In [1]: import numpy as np

In [2]: import numpy.linalg as la

In [3]: np.set_printoptions(suppress=True, linewidth=140)

In [4]: data = np.loadtxt("dump.csv", delimiter=",")

In [5]: data.round(3)
Out[5]: 
array([[-0.325,  0.277,  0.064,  0.898, -0.06 ,  0.051],
       [-0.366, -0.06 , -0.441, -0.01 ,  0.649, -0.496],
       [ 0.244, -0.145, -0.87 ,  0.162, -0.274,  0.25 ],
       [-0.569, -0.587,  0.06 , -0.055,  0.095,  0.563],
       [ 0.081, -0.687,  0.132,  0.24 , -0.356, -0.565],
       [ 0.609, -0.286,  0.155,  0.325,  0.603,  0.23 ]])

In [6]: rng = np.random.default_rng(80774)

In [7]: A2 = data + rng.integers(-2, 3, (6, 1)) @ rng.integers(-2, 3, (1, 6))

In [8]: A2.round(3)
Out[8]: 
array([[ 0.675,  0.277,  0.064, -1.102, -0.06 ,  1.051],
       [-0.366, -0.06 , -0.441, -0.01 ,  0.649, -0.496],
       [-0.756, -0.145, -0.87 ,  2.162, -0.274, -0.75 ],
       [ 1.431, -0.587,  0.06 , -4.055,  0.095,  2.563],
       [-1.919, -0.687,  0.132,  4.24 , -0.356, -2.565],
       [ 1.609, -0.286,  0.155, -1.675,  0.603,  1.23 ]])

In [9]: A2 - data
Out[9]: 
array([[ 1.,  0.,  0., -2.,  0.,  1.],
       [ 0.,  0.,  0.,  0.,  0.,  0.],
       [-1.,  0.,  0.,  2.,  0., -1.],
       [ 2.,  0.,  0., -4.,  0.,  2.],
       [-2.,  0.,  0.,  4.,  0., -2.],
       [ 1.,  0.,  0., -2.,  0.,  1.]])

In [10]: W0 = np.triu(rng.random((11, 11)) < 0.2, 1).astype(int)

In [11]: W0 = W0 + W0.T

In [12]: W0
Out[12]: 
array([[0, 0, 0, 0, 0, 0, 0, 0, 0, 0, 0],
       [0, 0, 0, 0, 0, 0, 0, 1, 0, 1, 0],
       [0, 0, 0, 0, 1, 0, 0, 1, 0, 1, 0],
       [0, 0, 0, 0, 0, 0, 1, 0, 0, 0, 0],
       [0, 0, 1, 0, 0, 0, 0, 0, 0, 1, 0],
       [0, 0, 0, 0, 0, 0, 0, 0, 0, 0, 0],
       [0, 0, 0, 1, 0, 0, 0, 1, 0, 0, 0],
       [0, 1, 1, 0, 0, 0, 1, 0, 0, 0, 1],
       [0, 0, 0, 0, 0, 0, 0, 0, 0, 0, 0],
       [0, 1, 1, 0, 1, 0, 0, 0, 0, 0, 0],
       [0, 0, 0, 0, 0, 0, 0, 1, 0, 0, 0]])

In [13]: # rows 0 and 5 are equal

In [14]: labels = rng.permutation(11)

In [15]: labels
Out[15]: array([ 1,  7,  8, 10,  5,  4,  3,  9,  2,  6,  0])

In [16]: A2 = W0[labels][:, labels]

In [17]: np.trace(A2)
Out[17]: np.int64(0)

In [18]: np.allclose(A2, W0)
Out[18]: False

In [19]: np.diag(A2)
Out[19]: array([0, 0, 0, 0, 0, 0, 0, 0, 0, 0, 0])

In [20]: A2
Out[20]: 
array([[0, 1, 0, 0, 0, 0, 0, 1, 0, 0, 0],
       [1, 0, 0, 1, 0, 0, 0, 0, 1, 1, 0],
       [0, 0, 0, 0, 0, 0, 0, 0, 0, 0, 0],
       [0, 1, 0, 0, 0, 0, 0, 0, 0, 0, 0],
       [0, 0, 0, 0, 0, 0, 0, 0, 0, 0, 0],
       [0, 0, 0, 0, 0, 0, 0, 1, 1, 0, 0],
       [0, 0, 0, 0, 0, 0, 0, 0, 0, 1, 0],
       [1, 0, 0, 0, 0, 1, 0, 0, 1, 0, 0],
       [0, 1, 0, 0, 0, 1, 0, 1, 0, 0, 0],
       [0, 1, 0, 0, 0, 0, 1, 0, 0, 0, 0],
       [0, 0, 0, 0, 0, 0, 0, 0, 0, 0, 0]])
